In [1]: import numpy as np

In [2]: np.set_printoptions(suppress=True, linewidth=100)

In [3]: tidy = lambda a: np.round(a, 2) + 0

In [4]: W2 = 3 * np.array([[1.3, 1.1, 2.5, 0.8],
   ...:     [0.1, -0.3, -0.8, 0.3],
   ...:     [-0.5, -0.8, -0.4, 0.0]])

In [5]: rng = np.random.default_rng(458922)

In [6]: labels = rng.integers(0, 3, 26)

In [7]: J = W2[labels] + rng.normal(size=(26, 4))

In [8]: print(tidy(J))
[[-1.76 -0.49 -0.01 -1.76]
 [-0.46 -0.93 -2.8  -0.79]
 [-0.4  -1.02 -3.19 -0.29]
 [-2.59 -2.77 -0.65 -0.05]
 [ 1.27 -1.69 -0.68  0.33]
 [-2.49 -1.28 -3.62  0.33]
 [ 0.69 -1.95 -2.39  1.15]
 [-0.84 -0.69 -1.27  1.45]
 [-1.54 -0.1   0.56  0.75]
 [ 0.31 -0.22 -1.63  0.44]
 [ 0.22 -4.88 -0.79  0.39]
 [-2.27 -3.18 -1.43  0.75]
 [ 5.22  2.72  6.11  2.17]
 [-1.47 -2.19 -0.35 -0.15]
 [ 4.77  3.9   6.91  2.86]
 [ 2.95  4.14  7.46  3.05]
 [-0.7  -2.23 -0.76  1.16]
 [-0.37 -0.97 -2.14  0.08]
 [ 3.19  4.01  7.53  4.03]
 [ 4.26  2.84  8.09  1.41]
 [ 0.92  2.93  6.36  1.97]
 [ 2.9   5.48  8.17  1.5 ]
 [-3.08 -2.34 -1.55 -1.14]
 [ 3.1   3.4   6.68  1.56]
 [-1.5  -3.34 -1.86 -1.7 ]
 [ 4.66  5.5   7.83  3.07]]

In [9]: Xs = J - J.mean(axis=0)

In [10]: U, sig, Vh = np.linalg.svd(Xs, full_matrices=False)

In [11]: print(np.abs(U[:, 0]).argmax())
25

In [12]: print(np.searchsorted(np.cumsum(sig ** 2) / (sig ** 2).sum(), 0.9) + 1)
1

In [13]: print(tidy((sig ** 2).sum() ** 2 / (sig ** 4).sum()))
1.21

In [14]: print(tidy(np.abs(Vh[-1])))
[0.33 0.08 0.03 0.94]

In [15]: print(tidy(Xs.mean(axis=0)))
[0. 0. 0. 0.]

In [16]: print((np.sign(U[:, 0]) == np.sign(U[0, 0])).astype(int))
[1 1 1 1 1 1 1 1 1 1 1 1 0 1 0 0 1 1 0 0 0 0 1 0 1 0]

In [17]: Xs = (J - J.mean(axis=0)) / J.std(axis=0)

In [18]: print(np.argwhere(np.abs(Xs) > 2))
[[18  3]]

In [19]: b = np.linalg.lstsq(np.delete(Xs, 0, axis=1), Xs[:, 0])[0]

In [20]: print(tidy(1 - np.var(Xs[:, 0] - np.delete(Xs, 0, axis=1) @ b)))
0.76

In [21]: print(np.abs(b).argmax())
1

In [22]: U, sig, Vh = np.linalg.svd(J, full_matrices=False)

In [23]: print(tidy(sig / sig[0]))
[1.   0.23 0.21 0.15]

In [24]: print((sig > 1e-8).sum())
4

In [25]: print(tidy(np.sqrt((sig ** 2).sum())), tidy(np.linalg.norm(J)))
31.6 31.6

In [26]: print(np.abs(U[:, 0]).round(6).argmax())
25

In [27]: print(U.shape, sig.shape, Vh.shape)
(26, 4) (4,) (4, 4)

In [28]: print(tidy(sig))
[29.9   6.75  6.16  4.56]

In [29]: vec = np.array([-1, 0, -1, -1])

In [30]: target = J @ vec

In [31]: print(tidy(np.linalg.pinv(J) @ J))
[[1. 0. 0. 0.]
 [0. 1. 0. 0.]
 [0. 0. 1. 0.]
 [0. 0. 0. 1.]]

In [32]: target = target + 0.05 * rng.normal(size=26)

In [33]: print(tidy(target))
[  3.47   4.08   3.98   3.24  -0.88   5.84   0.59   0.66   0.19   0.96   0.19   2.96 -13.46   2.06
 -14.56 -13.46   0.29   2.57 -14.73 -13.74  -9.17 -12.51   5.8  -11.42   5.03 -15.55]

In [34]: b, *_ = np.linalg.lstsq(J, target)

In [35]: print(tidy(J.T @ (target - J @ b)))
[0. 0. 0. 0.]

In [36]: print([round(float(np.linalg.norm(np.linalg.solve(J.T @ J + lam * np.eye(4), J.T @ target))), 2) for lam in (0, 1, 10, 100)])
[1.72, 1.71, 1.6, 1.28]

In [37]: print(tidy(np.linalg.norm(target - J @ b)))
0.26

In [38]: print(tidy(b))
[-1.    0.   -1.01 -0.98]
